>>> import numpy as np
>>> import numpy.linalg as la
>>> np.set_printoptions(suppress=True, linewidth=120)
>>> data = np.loadtxt("arr.csv", delimiter=",")
>>> data
array([[ 4.,  4.,  4.,  4.,  4.,  4.,  4.,  4.,  4.],
       [ 4.,  8.,  8.,  8.,  8.,  8.,  8.,  8.,  8.],
       [ 4.,  8., 12., 12., 12., 12., 12., 12., 12.],
       [ 4.,  8., 12., 16., 16., 16., 16., 16., 16.],
       [ 4.,  8., 12., 16., 20., 20., 20., 20., 20.],
       [ 4.,  8., 12., 16., 20., 24., 24., 24., 24.],
       [ 4.,  8., 12., 16., 20., 24., 28., 28., 28.],
       [ 4.,  8., 12., 16., 20., 24., 28., 32., 32.],
       [ 4.,  8., 12., 16., 20., 24., 28., 32., 36.]])
>>> evals, vecs = la.eigh(data)
>>> vec = np.array([2, 0, 3, 3, 2, -2, 1, -2, 1])
>>> np.round(vecs * np.abs(evals) @ vecs.T, 2)
array([[ 4.,  4.,  4.,  4.,  4.,  4.,  4.,  4.,  4.],
       [ 4.,  8.,  8.,  8.,  8.,  8.,  8.,  8.,  8.],
       [ 4.,  8., 12., 12., 12., 12., 12., 12., 12.],
       [ 4.,  8., 12., 16., 16., 16., 16., 16., 16.],
       [ 4.,  8., 12., 16., 20., 20., 20., 20., 20.],
       [ 4.,  8., 12., 16., 20., 24., 24., 24., 24.],
       [ 4.,  8., 12., 16., 20., 24., 28., 28., 28.],
       [ 4.,  8., 12., 16., 20., 24., 28., 32., 32.],
       [ 4.,  8., 12., 16., 20., 24., 28., 32., 36.]])
>>> vec @ data @ vec
np.float64(604.0)
>>> np.round(vecs * np.maximum(evals, 0) @ vecs.T, 2)
array([[ 4.,  4.,  4.,  4.,  4.,  4.,  4.,  4.,  4.],
       [ 4.,  8.,  8.,  8.,  8.,  8.,  8.,  8.,  8.],
       [ 4.,  8., 12., 12., 12., 12., 12., 12., 12.],
       [ 4.,  8., 12., 16., 16., 16., 16., 16., 16.],
       [ 4.,  8., 12., 16., 20., 20., 20., 20., 20.],
       [ 4.,  8., 12., 16., 20., 24., 24., 24., 24.],
       [ 4.,  8., 12., 16., 20., 24., 28., 28., 28.],
       [ 4.,  8., 12., 16., 20., 24., 28., 32., 32.],
       [ 4.,  8., 12., 16., 20., 24., 28., 32., 36.]])
>>> round(float(vec @ data @ vec / (vec @ vec)), 2), np.round(evals[0], 2), round(float(evals[-1]), 2)
(16.78, np.float64(1.03), 146.64)
>>> f, v = data[2], data[7]
>>> f @ v
np.float64(2048.0)
>>> pr = (f @ v) / (f @ f) * f
>>> pr.round(2)
array([ 7.53, 15.06, 22.59, 22.59, 22.59, 22.59, 22.59, 22.59, 22.59])
>>> np.outer(f, v)
array([[ 16.,  32.,  48.,  64.,  80.,  96., 112., 128., 128.],
       [ 32.,  64.,  96., 128., 160., 192., 224., 256., 256.],
       [ 48.,  96., 144., 192., 240., 288., 336., 384., 384.],
       [ 48.,  96., 144., 192., 240., 288., 336., 384., 384.],
       [ 48.,  96., 144., 192., 240., 288., 336., 384., 384.],
       [ 48.,  96., 144., 192., 240., 288., 336., 384., 384.],
       [ 48.,  96., 144., 192., 240., 288., 336., 384., 384.],
       [ 48.,  96., 144., 192., 240., 288., 336., 384., 384.],
       [ 48.,  96., 144., 192., 240., 288., 336., 384., 384.]])
>>> evals, vecs = la.eigvalsh(data)
Traceback (most recent call last):
  File "<python-input-16>", line 1, in <module>
    evals, vecs = la.eigvalsh(data)
    ^^^^^^^^^^^
ValueError: too many values to unpack (expected 2)
>>> evals, vecs = la.eigh(data)
>>> (evals > 1e-8).sum(), (evals < -1e-8).sum()
(np.int64(9), np.int64(0))
>>> np.round(la.svd(data, compute_uv=False), 2)
array([146.64,  16.59,   6.2 ,   3.34,   2.18,   1.61,   1.29,   1.12,   1.03])
>>> np.round(vecs.T @ vecs, 2) + 0
array([[1., 0., 0., 0., 0., 0., 0., 0., 0.],
       [0., 1., 0., 0., 0., 0., 0., 0., 0.],
       [0., 0., 1., 0., 0., 0., 0., 0., 0.],
       [0., 0., 0., 1., 0., 0., 0., 0., 0.],
       [0., 0., 0., 0., 1., 0., 0., 0., 0.],
       [0., 0., 0., 0., 0., 1., 0., 0., 0.],
       [0., 0., 0., 0., 0., 0., 1., 0., 0.],
       [0., 0., 0., 0., 0., 0., 0., 1., 0.],
       [0., 0., 0., 0., 0., 0., 0., 0., 1.]])
>>> np.round(la.eigvalsh(data @ data), 2)
array([    1.06,     1.25,     1.67,     2.58,     4.75,    11.17,    38.41,   275.36, 21503.75])
>>> np.round(vecs @ np.diag(evals) @ vecs.T, 2)
array([[ 4.,  4.,  4.,  4.,  4.,  4.,  4.,  4.,  4.],
       [ 4.,  8.,  8.,  8.,  8.,  8.,  8.,  8.,  8.],
       [ 4.,  8., 12., 12., 12., 12., 12., 12., 12.],
       [ 4.,  8., 12., 16., 16., 16., 16., 16., 16.],
       [ 4.,  8., 12., 16., 20., 20., 20., 20., 20.],
       [ 4.,  8., 12., 16., 20., 24., 24., 24., 24.],
       [ 4.,  8., 12., 16., 20., 24., 28., 28., 28.],
       [ 4.,  8., 12., 16., 20., 24., 28., 32., 32.],
       [ 4.,  8., 12., 16., 20., 24., 28., 32., 36.]])
>>> W0 = np.load("layer4.npy")
>>> W0
array([[-3,  1,  3,  3,  2,  0,  3,  2],
       [ 2,  1,  0,  3, -1,  2, -2,  1],
       [ 2,  1,  0,  2, -3, -3,  3, -1],
       [ 1,  1, -2,  2,  3, -2, -1,  1],
       [ 3,  0, -1, -2, -3, -3,  3,  0],
       [-2,  2,  0, -2,  3,  3,  0, -1],
       [ 7,  6,  3, 18, -3, 10, -7,  7]])
>>> U, sv, vt = la.svd(W0)
>>> np.argmax(sv[:-1] / (sv[1:] + 1e-6)) + 1
np.int64(6)
>>> M2 = U[:, :6] @ np.diag(sv[:6]) @ vt[:6]
>>> la.matrix_rank(W0, rtol=0.05)
np.int64(6)
>>> np.allclose(W0[:-1].T @ la.lstsq(W0[:-1].T, W0[-1])[0], W0[-1])
True
>>> np.round(W0 @ la.pinv(W0) @ W0, 2) + 0
array([[-3.,  1.,  3.,  3.,  2.,  0.,  3.,  2.],
       [ 2.,  1.,  0.,  3., -1.,  2., -2.,  1.],
       [ 2.,  1.,  0.,  2., -3., -3.,  3., -1.],
       [ 1.,  1., -2.,  2.,  3., -2., -1.,  1.],
       [ 3.,  0., -1., -2., -3., -3.,  3.,  0.],
       [-2.,  2.,  0., -2.,  3.,  3.,  0., -1.],
       [ 7.,  6.,  3., 18., -3., 10., -7.,  7.]])
>>> np.abs(np.diag(la.qr(W0)[1])) > 1e-9
array([ True,  True,  True,  True,  True,  True, False])
>>> th = np.radians(36)
>>> Rm = np.eye(9)
>>> Rm[8, 8] = Rm[4, 4] = np.cos(th)
>>> Rm[8, 4], Rm[4, 8] = -np.sin(th), np.sin(th)
>>> Rm.round(2)
array([[ 1.  ,  0.  ,  0.  ,  0.  ,  0.  ,  0.  ,  0.  ,  0.  ,  0.  ],
       [ 0.  ,  1.  ,  0.  ,  0.  ,  0.  ,  0.  ,  0.  ,  0.  ,  0.  ],
       [ 0.  ,  0.  ,  1.  ,  0.  ,  0.  ,  0.  ,  0.  ,  0.  ,  0.  ],
       [ 0.  ,  0.  ,  0.  ,  1.  ,  0.  ,  0.  ,  0.  ,  0.  ,  0.  ],
       [ 0.  ,  0.  ,  0.  ,  0.  ,  0.81,  0.  ,  0.  ,  0.  ,  0.59],
       [ 0.  ,  0.  ,  0.  ,  0.  ,  0.  ,  1.  ,  0.  ,  0.  ,  0.  ],
       [ 0.  ,  0.  ,  0.  ,  0.  ,  0.  ,  0.  ,  1.  ,  0.  ,  0.  ],
       [ 0.  ,  0.  ,  0.  ,  0.  ,  0.  ,  0.  ,  0.  ,  1.  ,  0.  ],
       [ 0.  ,  0.  ,  0.  ,  0.  , -0.59,  0.  ,  0.  ,  0.  ,  0.81]])
>>> M2 = data @ Rm.T
>>> np.round(la.svd(data, compute_uv=False), 2), np.round(la.svd(M2, compute_uv=False), 2)
(array([146.64,  16.59,   6.2 ,   3.34,   2.18,   1.61,   1.29,   1.12,   1.03]), array([146.64,  16.59,   6.2 ,   3.34,   2.18,   1.61,   1.29,   1.12,   1.03]))
>>> np.round(np.abs(M2 - data).max(axis=0), 2)
array([ 0.  ,  0.  ,  0.  ,  0.  , 17.34,  0.  ,  0.  ,  0.  , 18.63])
>>> M2 = np.array([[-4, 1], [3, -4], [4, 0], [3, -5], [5, 1], [2, -5], [-1, -2], [2, 4]])
>>> W0 @ M2
array([[  47,  -18],
       [   7,  -20],
       [ -25,  -10],
       [  11,    6],
       [ -46,   19],
       [  27,  -16],
       [  82, -118]])
>>> np.einsum("ij,ij->i", W0, W0)
array([ 45,  24,  37,  25,  41,  31, 625])
>>> np.einsum("ij->j", W0)
array([10, 12,  3, 24, -2,  7, -1,  9])
>>> rng = np.random.default_rng(8)
>>> m1 = (rng.random((10, 10)) < 0.3) + np.eye(10)
>>> m1 /= m1.sum(axis=1, keepdims=True)
>>> m1.round(2)
array([[0.5 , 0.  , 0.  , 0.  , 0.  , 0.  , 0.  , 0.  , 0.5 , 0.  ],
       [0.17, 0.33, 0.17, 0.17, 0.  , 0.  , 0.17, 0.  , 0.  , 0.  ],
       [0.  , 0.2 , 0.2 , 0.2 , 0.2 , 0.2 , 0.  , 0.  , 0.  , 0.  ],
       [0.  , 0.2 , 0.2 , 0.2 , 0.2 , 0.  , 0.  , 0.  , 0.  , 0.2 ],
       [0.  , 0.  , 0.  , 0.33, 0.33, 0.  , 0.  , 0.  , 0.  , 0.33],
       [0.  , 0.  , 0.  , 0.  , 0.25, 0.25, 0.25, 0.  , 0.  , 0.25],
       [0.2 , 0.2 , 0.  , 0.  , 0.  , 0.2 , 0.2 , 0.  , 0.2 , 0.  ],
       [0.  , 0.  , 0.  , 0.2 , 0.2 , 0.2 , 0.  , 0.4 , 0.  , 0.  ],
       [0.  , 0.  , 0.  , 0.  , 0.  , 0.  , 0.33, 0.  , 0.67, 0.  ],
       [0.  , 0.25, 0.  , 0.  , 0.  , 0.  , 0.  , 0.  , 0.25, 0.5 ]])
>>> M2 = la.inv(m1)
>>> (np.abs(M2) > 1e-9).astype(int)
array([[1, 1, 0, 1, 0, 1, 1, 0, 1, 0],
       [1, 1, 1, 1, 0, 1, 1, 0, 1, 1],
       [1, 1, 1, 1, 1, 1, 1, 0, 1, 1],
       [1, 1, 1, 1, 1, 1, 1, 0, 1, 1],
       [1, 1, 1, 1, 0, 1, 1, 0, 1, 1],
       [1, 1, 1, 1, 0, 1, 1, 0, 0, 1],
       [0, 1, 0, 1, 0, 1, 1, 0, 1, 0],
       [0, 0, 1, 1, 1, 0, 0, 1, 0, 0],
       [0, 1, 0, 1, 0, 1, 1, 0, 1, 0],
       [1, 1, 1, 1, 0, 1, 1, 0, 0, 1]])
>>> round(float(la.cond(m1)), 2)
78.22
>>> np.round(la.inv(M2), 2) + 0
array([[0.5 , 0.  , 0.  , 0.  , 0.  , 0.  , 0.  , 0.  , 0.5 , 0.  ],
       [0.17, 0.33, 0.17, 0.17, 0.  , 0.  , 0.17, 0.  , 0.  , 0.  ],
       [0.  , 0.2 , 0.2 , 0.2 , 0.2 , 0.2 , 0.  , 0.  , 0.  , 0.  ],
       [0.  , 0.2 , 0.2 , 0.2 , 0.2 , 0.  , 0.  , 0.  , 0.  , 0.2 ],
       [0.  , 0.  , 0.  , 0.33, 0.33, 0.  , 0.  , 0.  , 0.  , 0.33],
       [0.  , 0.  , 0.  , 0.  , 0.25, 0.25, 0.25, 0.  , 0.  , 0.25],
       [0.2 , 0.2 , 0.  , 0.  , 0.  , 0.2 , 0.2 , 0.  , 0.2 , 0.  ],
       [0.  , 0.  , 0.  , 0.2 , 0.2 , 0.2 , 0.  , 0.4 , 0.  , 0.  ],
       [0.  , 0.  , 0.  , 0.  , 0.  , 0.  , 0.33, 0.  , 0.67, 0.  ],
       [0.  , 0.25, 0.  , 0.  , 0.  , 0.  , 0.  , 0.  , 0.25, 0.5 ]])
>>> th = np.radians(30)
>>> Rm = np.eye(10)
>>> Rm[2, 2] = Rm[0, 0] = np.cos(th)
>>> Rm[2, 0], Rm[0, 2] = -np.sin(th), np.sin(th)
>>> Rm.round(2)
array([[ 0.87,  0.  ,  0.5 ,  0.  ,  0.  ,  0.  ,  0.  ,  0.  ,  0.  ,  0.  ],
       [ 0.  ,  1.  ,  0.  ,  0.  ,  0.  ,  0.  ,  0.  ,  0.  ,  0.  ,  0.  ],
       [-0.5 ,  0.  ,  0.87,  0.  ,  0.  ,  0.  ,  0.  ,  0.  ,  0.  ,  0.  ],
       [ 0.  ,  0.  ,  0.  ,  1.  ,  0.  ,  0.  ,  0.  ,  0.  ,  0.  ,  0.  ],
       [ 0.  ,  0.  ,  0.  ,  0.  ,  1.  ,  0.  ,  0.  ,  0.  ,  0.  ,  0.  ],
       [ 0.  ,  0.  ,  0.  ,  0.  ,  0.  ,  1.  ,  0.  ,  0.  ,  0.  ,  0.  ],
       [ 0.  ,  0.  ,  0.  ,  0.  ,  0.  ,  0.  ,  1.  ,  0.  ,  0.  ,  0.  ],
       [ 0.  ,  0.  ,  0.  ,  0.  ,  0.  ,  0.  ,  0.  ,  1.  ,  0.  ,  0.  ],
       [ 0.  ,  0.  ,  0.  ,  0.  ,  0.  ,  0.  ,  0.  ,  0.  ,  1.  ,  0.  ],
       [ 0.  ,  0.  ,  0.  ,  0.  ,  0.  ,  0.  ,  0.  ,  0.  ,  0.  ,  1.  ]])
>>> M2 = m1 @ Rm.T
>>> round(la.det(Rm), 2), round(float(np.trace(Rm)), 2)
(np.float64(1.0), 9.73)
>>> np.round(la.svd(m1, compute_uv=False), 2), np.round(la.svd(M2, compute_uv=False), 2)
(array([1.08, 0.9 , 0.58, 0.53, 0.46, 0.37, 0.33, 0.21, 0.12, 0.01]), array([1.08, 0.9 , 0.58, 0.53, 0.46, 0.37, 0.33, 0.21, 0.12, 0.01]))
>>> np.round(np.abs(M2 - m1).max(axis=0), 2)
array([0.1 , 0.  , 0.25, 0.  , 0.  , 0.  , 0.  , 0.  , 0.  , 0.  ])
>>> M2.round(2)
array([[ 0.43,  0.  , -0.25,  0.  ,  0.  ,  0.  ,  0.  ,  0.  ,  0.5 ,  0.  ],
       [ 0.23,  0.33,  0.06,  0.17,  0.  ,  0.  ,  0.17,  0.  ,  0.  ,  0.  ],
       [ 0.1 ,  0.2 ,  0.17,  0.2 ,  0.2 ,  0.2 ,  0.  ,  0.  ,  0.  ,  0.  ],
       [ 0.1 ,  0.2 ,  0.17,  0.2 ,  0.2 ,  0.  ,  0.  ,  0.  ,  0.  ,  0.2 ],
       [ 0.  ,  0.  ,  0.  ,  0.33,  0.33,  0.  ,  0.  ,  0.  ,  0.  ,  0.33],
       [ 0.  ,  0.  ,  0.  ,  0.  ,  0.25,  0.25,  0.25,  0.  ,  0.  ,  0.25],
       [ 0.17,  0.2 , -0.1 ,  0.  ,  0.  ,  0.2 ,  0.2 ,  0.  ,  0.2 ,  0.  ],
       [ 0.  ,  0.  ,  0.  ,  0.2 ,  0.2 ,  0.2 ,  0.  ,  0.4 ,  0.  ,  0.  ],
       [ 0.  ,  0.  ,  0.  ,  0.  ,  0.  ,  0.  ,  0.33,  0.  ,  0.67,  0.  ],
       [ 0.  ,  0.25,  0.  ,  0.  ,  0.  ,  0.  ,  0.  ,  0.  ,  0.25,  0.5 ]])
>>> np.allclose(m1 @ m1.T, M2 @ M2.T)
True
>>> np.allclose(la.norm(m1, axis=1), la.norm(M2, axis=1))
True
>>> X = np.load("case1.npy")
>>> X
array([[-1.1 ,  0.83,  1.08, -2.93, -1.08, -1.01,  2.9 ,  0.11],
       [-0.91,  0.89,  1.11, -2.9 , -1.12, -0.94,  3.12,  0.01],
       [-1.03,  0.99,  0.96, -2.97, -1.25, -0.9 ,  3.08,  0.03],
       [-0.9 ,  0.9 ,  1.06, -2.99, -0.84, -1.01,  2.94,  0.06],
       [-0.91,  1.16,  0.9 , -3.11, -0.81, -1.04,  3.22, -0.14],
       [-0.98,  1.12,  1.01, -2.77, -0.94, -0.94,  2.76, -0.09],
       [-1.02,  0.89,  0.82, -3.01, -1.01, -1.1 ,  2.83, -0.07],
       [-2.28, -1.13,  1.99,  2.91, -3.01,  0.73,  2.07,  1.04],
       [-2.09, -1.01,  2.  ,  3.1 , -2.87,  0.95,  2.04,  1.01],
       [-2.  , -0.96,  2.  ,  3.19, -3.05,  0.94,  1.9 ,  1.04],
       [-2.  , -0.94,  1.9 ,  2.8 , -3.14,  0.91,  2.12,  1.12],
       [-1.84, -1.03,  1.91,  2.97, -3.04,  0.83,  1.96,  0.94],
       [-2.01, -1.13,  1.99,  3.05, -3.12,  0.99,  1.94,  0.98],
       [-1.9 , -0.72,  2.03,  3.07, -2.91,  1.01,  2.04,  1.11],
       [ 2.91, -0.01,  0.23,  2.86, -1.21,  0.04,  3.02, -2.99],
       [ 3.  ,  0.05,  0.17,  2.99, -0.91,  0.12,  2.84, -2.91],
       [ 2.97, -0.08,  0.02,  2.82, -0.83, -0.09,  3.17, -2.9 ],
       [ 3.09,  0.14,  0.05,  3.  , -0.88,  0.02,  2.98, -3.02],
       [ 2.79,  0.09,  0.  ,  3.01, -1.  , -0.05,  2.99, -3.07],
       [ 2.95, -0.16, -0.04,  2.99, -0.88, -0.13,  3.07, -3.19],
       [ 3.12, -0.17, -0.22,  2.9 , -1.21,  0.06,  3.09, -3.04]])
>>> np.round(la.matrix_power(m1, 100), 2) + 0
array([[0.11, 0.11, 0.04, 0.05, 0.05, 0.06, 0.18, 0.  , 0.33, 0.08],
       [0.11, 0.11, 0.04, 0.05, 0.05, 0.06, 0.18, 0.  , 0.33, 0.08],
       [0.11, 0.11, 0.04, 0.05, 0.05, 0.06, 0.18, 0.  , 0.33, 0.08],
       [0.11, 0.11, 0.04, 0.05, 0.05, 0.06, 0.18, 0.  , 0.33, 0.08],
       [0.11, 0.11, 0.04, 0.05, 0.05, 0.06, 0.18, 0.  , 0.33, 0.08],
       [0.11, 0.11, 0.04, 0.05, 0.05, 0.06, 0.18, 0.  , 0.33, 0.08],
       [0.11, 0.11, 0.04, 0.05, 0.05, 0.06, 0.18, 0.  , 0.33, 0.08],
       [0.11, 0.11, 0.04, 0.05, 0.05, 0.06, 0.18, 0.  , 0.33, 0.08],
       [0.11, 0.11, 0.04, 0.05, 0.05, 0.06, 0.18, 0.  , 0.33, 0.08],
       [0.11, 0.11, 0.04, 0.05, 0.05, 0.06, 0.18, 0.  , 0.33, 0.08]])
>>> np.round(la.matrix_power(m1, 2), 2)
array([[0.25, 0.  , 0.  , 0.  , 0.  , 0.  , 0.17, 0.  , 0.58, 0.  ],
       [0.17, 0.21, 0.12, 0.12, 0.07, 0.07, 0.09, 0.  , 0.12, 0.03],
       [0.03, 0.15, 0.11, 0.18, 0.2 , 0.09, 0.08, 0.  , 0.  , 0.16],
       [0.03, 0.2 , 0.11, 0.18, 0.15, 0.04, 0.03, 0.  , 0.05, 0.21],
       [0.  , 0.15, 0.07, 0.18, 0.18, 0.  , 0.  , 0.  , 0.08, 0.34],
       [0.05, 0.11, 0.  , 0.08, 0.15, 0.11, 0.11, 0.  , 0.11, 0.27],
       [0.17, 0.11, 0.03, 0.03, 0.05, 0.09, 0.19, 0.  , 0.27, 0.05],
       [0.  , 0.04, 0.04, 0.19, 0.24, 0.13, 0.05, 0.16, 0.  , 0.16],
       [0.07, 0.07, 0.  , 0.  , 0.  , 0.07, 0.29, 0.  , 0.51, 0.  ],
       [0.04, 0.21, 0.04, 0.04, 0.  , 0.  , 0.12, 0.  , 0.29, 0.25]])
>>> m1 @ np.ones(10)
array([1., 1., 1., 1., 1., 1., 1., 1., 1., 1.])
>>> np.round(np.sort(np.abs(la.eigvals(m1)))[::-1], 2)
array([1.  , 0.73, 0.47, 0.47, 0.4 , 0.4 , 0.4 , 0.15, 0.09, 0.04])
>>> pr = np.eye(10)[8]
>>> for _ in range(4):
...     pr = pr @ m1
...     print(pr.round(2))
... 
[0.   0.   0.   0.   0.   0.   0.33 0.   0.67 0.  ]
[0.07 0.07 0.   0.   0.   0.07 0.29 0.   0.51 0.  ]
[0.1  0.08 0.01 0.01 0.02 0.07 0.26 0.   0.43 0.02]
[0.12 0.09 0.02 0.02 0.03 0.07 0.23 0.   0.39 0.03]
